$ ipython --no-banner

In [1]: import numpy as np

In [2]: np.set_printoptions(precision=1, suppress=True, linewidth=120, floatmode="fixed")

In [3]: rd = lambda a: np.round(a, 1) + 0

In [4]: J = np.array([[5, 5, 5], [5, 10, 10], [5, 10, 15]])

In [5]: vec = np.array([2, 3, 1])

In [6]: y = J @ vec

In [7]: beta, lr = np.zeros(3), 1 / np.linalg.norm(J, 2) ** 2

In [8]: for i in range(30):
   ...:     beta -= lr * J.T @ (J @ beta - y)
   ...:     if i % 10 == 0: print(i, round(np.linalg.norm(J @ beta - y), 1))
   ...: 
0 6.0
10 5.1
20 4.4

In [9]: rd(beta)
Out[9]: array([1.5, 2.2, 1.9])

In [10]: K = np.load("a.npy")

In [11]: K
Out[11]: 
array([[-0.2, -0.1,  0.1],
       [ 0.1, -0.1, -0.1],
       [ 1.1,  0.1, -1.1],
       [ 0.7,  0.0, -0.6],
       [ 1.4, -0.1, -1.3],
       [ 1.0,  0.1, -0.8],
       [-0.1,  0.0,  0.0],
       [ 0.9, -0.1, -0.7],
       [ 0.5,  0.1, -0.4],
       [ 1.9,  0.1, -1.6],
       [-1.3,  0.0,  1.3],
       [ 0.1, -0.1,  0.0]])

In [12]: U, sigma, Vt = np.linalg.svd(K)

In [13]: np.argmax(sigma[:-1] / (sigma[1:] + 1e-6)) + 1
Out[13]: np.int64(1)

In [14]: M2 = U[:, :1] @ np.diag(sigma[:1]) @ Vt[:1]

In [15]: rd(np.linalg.norm(K - M2, 2)), rd(sigma[1])
Out[15]: (np.float64(0.3), np.float64(0.3))

In [16]: rd(np.abs(K - M2).max())
Out[16]: np.float64(0.1)

In [17]: rd(M2)
Out[17]: 
array([[-0.2,  0.0,  0.1],
       [ 0.1,  0.0, -0.1],
       [ 1.2,  0.0, -1.0],
       [ 0.7,  0.0, -0.6],
       [ 1.4,  0.0, -1.3],
       [ 1.0,  0.0, -0.9],
       [-0.1,  0.0,  0.0],
       [ 0.8,  0.0, -0.8],
       [ 0.5,  0.0, -0.4],
       [ 1.9,  0.0, -1.7],
       [-1.4,  0.0,  1.2],
       [ 0.1,  0.0,  0.0]])

In [18]: np.linalg.matrix_rank(K, rtol=0.05)
Out[18]: np.int64(2)

In [19]: rd(np.linalg.norm(K - M2) / np.linalg.norm(K))
Out[19]: np.float64(0.1)

In [20]: np.linalg.matrix_rank(M2)
Out[20]: np.int64(1)
